>>> import numpy as np
>>> np.set_printoptions(precision=1, suppress=True, linewidth=100, sign=" ")
>>> mat = np.load("m.npy")
>>> mat.round(1) + 0
array([[ 0.9,  0. , -0.1,  0.1, -0.1, -0.3,  0. ],
       [ 0. ,  0. , -0.1,  0. ,  0.1,  0. ,  0. ],
       [-0.1, -0.1,  0.5, -0.1, -0.4,  0. ,  0.2],
       [ 0.1,  0. , -0.1,  0. ,  0.1,  0. ,  0. ],
       [-0.1,  0.1, -0.4,  0.1,  0.4,  0.1, -0.2],
       [-0.3,  0. ,  0. ,  0. ,  0.1,  0.1,  0. ],
       [ 0. ,  0. ,  0.2,  0. , -0.2,  0. ,  0.1]])
>>> left, sv, Vt = np.linalg.svd(mat)
>>> evecs = Vt[:(sv > 1e-8).sum()]
>>> rng = np.random.default_rng(978)
>>> x = mat[4] + 3 * mat[0] + rng.integers(2) * np.eye(7)[1]
>>> x.round(1) + 0
array([ 2.6,  0. , -0.6,  0.5,  0.2, -0.8, -0.1])
>>> np.round(evecs.T @ evecs, 1) + 0
array([[ 0.9,  0. , -0.1,  0.1, -0.1, -0.3,  0. ],
       [ 0. ,  0. , -0.1,  0. ,  0.1,  0. ,  0. ],
       [-0.1, -0.1,  0.5, -0.1, -0.4,  0. ,  0.2],
       [ 0.1,  0. , -0.1,  0. ,  0.1,  0. ,  0. ],
       [-0.1,  0.1, -0.4,  0.1,  0.4,  0.1, -0.2],
       [-0.3,  0. ,  0. ,  0. ,  0.1,  0.1,  0. ],
       [ 0. ,  0. ,  0.2,  0. , -0.2,  0. ,  0.1]])
>>> print(mat.shape)
(7, 7)
>>> print(np.unravel_index(np.abs(mat).argmax(), mat.shape))
(np.int64(0), np.int64(0))
>>> np.round(np.diff(mat, axis=0), 1) + 0
array([[-0.9,  0. ,  0. , -0.1,  0.1,  0.3, -0.1],
       [-0.1, -0.1,  0.6, -0.1, -0.5,  0. ,  0.3],
       [ 0.2,  0.1, -0.6,  0.1,  0.5,  0. , -0.3],
       [-0.2,  0. , -0.3,  0. ,  0.3,  0.1, -0.2],
       [-0.2,  0. ,  0.4, -0.1, -0.3,  0. ,  0.2],
       [ 0.3,  0. ,  0.2,  0. , -0.3, -0.1,  0.1]])
>>> np.count_nonzero(mat)
np.int64(49)
>>> np.round(mat - mat[0], 1) + 0
array([[ 0. ,  0. ,  0. ,  0. ,  0. ,  0. ,  0. ],
       [-0.9,  0. ,  0. , -0.1,  0.1,  0.3, -0.1],
       [-0.9, -0.1,  0.6, -0.2, -0.4,  0.3,  0.2],
       [-0.7,  0. ,  0. , -0.1,  0.1,  0.2, -0.1],
       [-0.9,  0.1, -0.4, -0.1,  0.4,  0.3, -0.2],
       [-1.2,  0. ,  0. , -0.2,  0.1,  0.4, -0.1],
       [-0.9,  0. ,  0.3, -0.2, -0.1,  0.2,  0.1]])
>>> w, evecs = np.linalg.eigh(mat)
>>> x = np.array([1, -2, 0, 0, 2, -2, 1])
>>> print(np.round(np.abs(mat).sum(axis=1).max(), 1), round(np.abs(w).max(), 1))
1.5 1.0
>>> np.round(evecs * np.maximum(w, 0) @ evecs.T, 1) + 0
array([[ 0.9,  0. , -0.1,  0.1, -0.1, -0.3,  0. ],
       [ 0. ,  0. , -0.1,  0. ,  0.1,  0. ,  0. ],
       [-0.1, -0.1,  0.5, -0.1, -0.4,  0. ,  0.2],
       [ 0.1,  0. , -0.1,  0. ,  0.1,  0. ,  0. ],
       [-0.1,  0.1, -0.4,  0.1,  0.4,  0.1, -0.2],
       [-0.3,  0. ,  0. ,  0. ,  0.1,  0.1,  0. ],
       [ 0. ,  0. ,  0.2,  0. , -0.2,  0. ,  0.1]])
>>> print(np.round(x @ mat @ x, 1))
2.4
>>> out = np.array([[-1, 0, 1],
...     [3, -3, 3],
...     [-1, 2, 2],
...     [2, -2, -2],
...     [-3, -3, -3],
...     [1, -2, 3],
...     [-2, 2, 0]])
>>> np.round(mat @ out, 1) + 0
array([[-0.7,  0.4, -0.2],
       [ 0. , -0.4, -0.3],
       [ 0. ,  3.2,  2.1],
       [-0.1, -0.5, -0.4],
       [ 0.1, -2.8, -1.8],
       [ 0.2, -0.4, -0.1],
       [-0.1,  1.5,  1. ]])
>>> print(np.vstack([mat, out.T]).shape)
(10, 7)
>>> feats = np.array([[2, 5, 3], [3, 2, 5], [5, 3, 2]])
>>> labels = rng.permutation(3)
>>> out = feats[:, labels] * rng.choice([-1, 1], 3)
>>> out
array([[ 5,  3,  2],
       [ 2,  5,  3],
       [ 3,  2,  5]])
>>> left, _, Vt = np.linalg.svd(feats.T @ out)
>>> np.round(np.linalg.lstsq(feats, out)[0], 1) + 0
array([[ 0.,  0.,  1.],
       [ 1.,  0.,  0.],
       [ 0.,  1.,  0.]])
>>> labels
array([ 1,  2,  0])
>>> np.round(left @ Vt, 1) + 0
array([[ 0.,  0.,  1.],
       [ 1.,  0.,  0.],
       [ 0.,  1.,  0.]])
>>> feats[0] @ feats[1]
np.int64(31)
>>> round(np.linalg.norm(feats, 1), 1), np.round(np.linalg.norm(feats, np.inf), 1)
(np.float64(10.0), np.float64(10.0))
>>> print(round(float(np.linalg.norm(feats, 2)), 1))
10.0
>>> np.linalg.norm(feats, axis=1).argmax()
np.int64(0)
>>> J = np.array([[1, -2, 1, -2, 0, 0, 2, 2, 1],
...     [-1, 0, 0, 0, -2, -2, 0, -2, -2],
...     [-1, 0, 1, -2, 1, 0, 2, -1, -1],
...     [2, 1, 1, -2, 0, -2, 1, 1, 2],
...     [-1, -2, -1, 0, -2, 2, -1, -2, 0],
...     [0, 2, 1, 2, -2, 2, 0, 2, 2],
...     [2, 1, -2, -2, 1, 0, -1, -2, 1],
...     [-1, -1, -2, -1, -2, -1, 0, 1, -1],
...     [-1, -2, -1, -1, 0, 0, 0, -2, -2]])
>>> J[:, 2] = 4 * J[:, 1]
>>> J
array([[ 1, -2, -8, -2,  0,  0,  2,  2,  1],
       [-1,  0,  0,  0, -2, -2,  0, -2, -2],
       [-1,  0,  0, -2,  1,  0,  2, -1, -1],
       [ 2,  1,  4, -2,  0, -2,  1,  1,  2],
       [-1, -2, -8,  0, -2,  2, -1, -2,  0],
       [ 0,  2,  8,  2, -2,  2,  0,  2,  2],
       [ 2,  1,  4, -2,  1,  0, -1, -2,  1],
       [-1, -1, -4, -1, -2, -1,  0,  1, -1],
       [-1, -2, -8, -1,  0,  0,  0, -2, -2]])
>>> # column 2 dominates
>>> np.argsort(-np.linalg.norm(J, axis=0).round(6), kind="stable")[:3]
array([ 2,  7,  3])
>>> print(np.linalg.cond(J) > 100)
True
>>> np.linalg.matrix_rank(J, rtol=0.1)
np.int64(6)
>>> [round(float(x), 1) for x in np.linalg.svd(J, compute_uv=False)[:3]]
[18.4, 6.3, 5.9]
>>> labels = rng.permutation(9)
>>> labels
array([ 6,  3,  0,  7,  4,  8,  2,  1,  5])
>>> out = J[labels][:, labels]
>>> np.allclose(out, J)
False
>>> np.round(np.sort(np.abs(np.linalg.eigvals(out))), 1) + 0
array([ 0. ,  1.3,  1.9,  1.9,  1.9,  3.9,  3.9,  5. ,  5.3])
>>> out
array([[-1, -2,  2, -2,  1,  1,  4,  1,  0],
       [ 1, -2,  2,  1,  0,  2,  4,  1, -2],
       [ 2, -2,  1,  2,  0,  1, -8, -2,  0],
       [ 0, -1, -1,  1, -2, -1, -4, -1, -1],
       [-1,  0, -1, -2, -2,  0, -8, -2,  2],
       [ 0, -1, -1, -2,  0, -2, -8, -2,  0],
       [ 2, -2, -1, -1,  1, -1,  0,  0,  0],
       [ 0,  0, -1, -2, -2, -2,  0,  0, -2],
       [ 0,  2,  0,  2, -2,  2,  8,  2,  2]])
>>> np.diag(out)
array([-1, -2,  1,  1, -2, -2,  0,  0,  2])
>>> np.round(np.linalg.det(out), 1), round(np.linalg.det(J[labels]), 1)
(np.float64(-0.0), np.float64(0.0))
>>> np.unique(J.round(6), axis=0).shape
(9, 9)
>>> np.allclose(J[:-1].T @ np.linalg.lstsq(J[:-1].T, J[-1])[0], J[-1])
True
>>> round(float(np.trace(np.linalg.pinv(J) @ J)), 1)
8.0
>>> np.linalg.lstsq(J[:-1].T, J[-1])[2]
np.int32(8)
>>> G = J.T @ J
>>> (J @ J.T).shape
(9, 9)
>>> print(np.round(np.linalg.svd(J, compute_uv=False) ** 2, 1) + 0)
[ 337.    39.9   34.6   18.8   12.5    7.5    1.5    0.3    0. ]
>>> np.diag(G)
array([  14,   19,  304,   22,   18,   17,   11,   27,   20])
>>> np.linalg.matrix_rank(G)
np.int64(8)
>>> np.allclose(G, G.T)
True
